$ python -q
>>> import numpy as np
>>> from numpy import linalg as LA
>>> np.set_printoptions(precision=2, suppress=True, linewidth=100, sign=" ")
>>> K = np.array([[0.0, 0.0, 1.0, 1.0],
...     [0.0, 0.0, 2.0, -3.0],
...     [1.0, 2.0, 0.0, 0.0],
...     [1.0, -3.0, 0.0, 0.0]])
>>> # symmetric, so the eigenvalues are real
>>> q = K.astype(float).copy()
>>> for j in range(4):
...     q[:, j] -= q[:, :j] @ (q[:, :j].T @ q[:, j])
...     q[:, j] /= LA.norm(q[:, j])
... 
>>> print(q.T @ K)
[[ 1.41 -0.71  0.    0.  ]
 [ 0.    3.54  0.    0.  ]
 [ 0.    0.    2.24 -2.24]
 [ 0.    0.    0.    2.24]]
>>> print(q)
[[ 0.    0.    0.45  0.89]
 [ 0.    0.    0.89 -0.45]
 [ 0.71  0.71  0.    0.  ]
 [ 0.71 -0.71  0.    0.  ]]
>>> print([round(float(LA.det(K[:i, :i])), 2) + 0 for i in range(1, 5)])
[0.0, 0.0, 0.0, 25.0]
>>> print(round(LA.eigvalsh(K).min(), 2))
-3.62
>>> Y = K / LA.norm(K, axis=1, keepdims=True)
>>> C2 = Y @ Y.T
>>> print(C2)
[[ 1.   -0.2   0.    0.  ]
 [-0.2   1.    0.    0.  ]
 [ 0.    0.    1.   -0.71]
 [ 0.    0.   -0.71  1.  ]]
>>> print(LA.norm(Y, axis=1))
[ 1.  1.  1.  1.]
>>> print((C2 - 2 * np.eye(4)).round(6).argmax(axis=1))
[ 2  2  0  0]
>>> print((np.abs(C2) > 0.9).astype(int))
[[ 1  0  0  0]
 [ 0  1  0  0]
 [ 0  0  1  0]
 [ 0  0  0  1]]
>>> E = np.load("case8.npy")
>>> print(E)
[[ 0.25  0.25  0.35  0.05]
 [ 0.25  0.25  0.35  0.05]
 [ 0.35  0.35  0.49  0.07]
 [ 0.05  0.05  0.07  0.01]]
>>> ev, evecs = LA.eigh(E)
>>> x = np.array([3, 3, 3, 2])
>>> print(round(x @ E @ x, 2))
28.09
>>> print(evecs * np.abs(ev) @ evecs.T)
[[ 0.25  0.25  0.35  0.05]
 [ 0.25  0.25  0.35  0.05]
 [ 0.35  0.35  0.49  0.07]
 [ 0.05  0.05  0.07  0.01]]
>>> print(np.abs(E).sum(axis=1).max(), np.abs(ev).max())
1.26 1.0
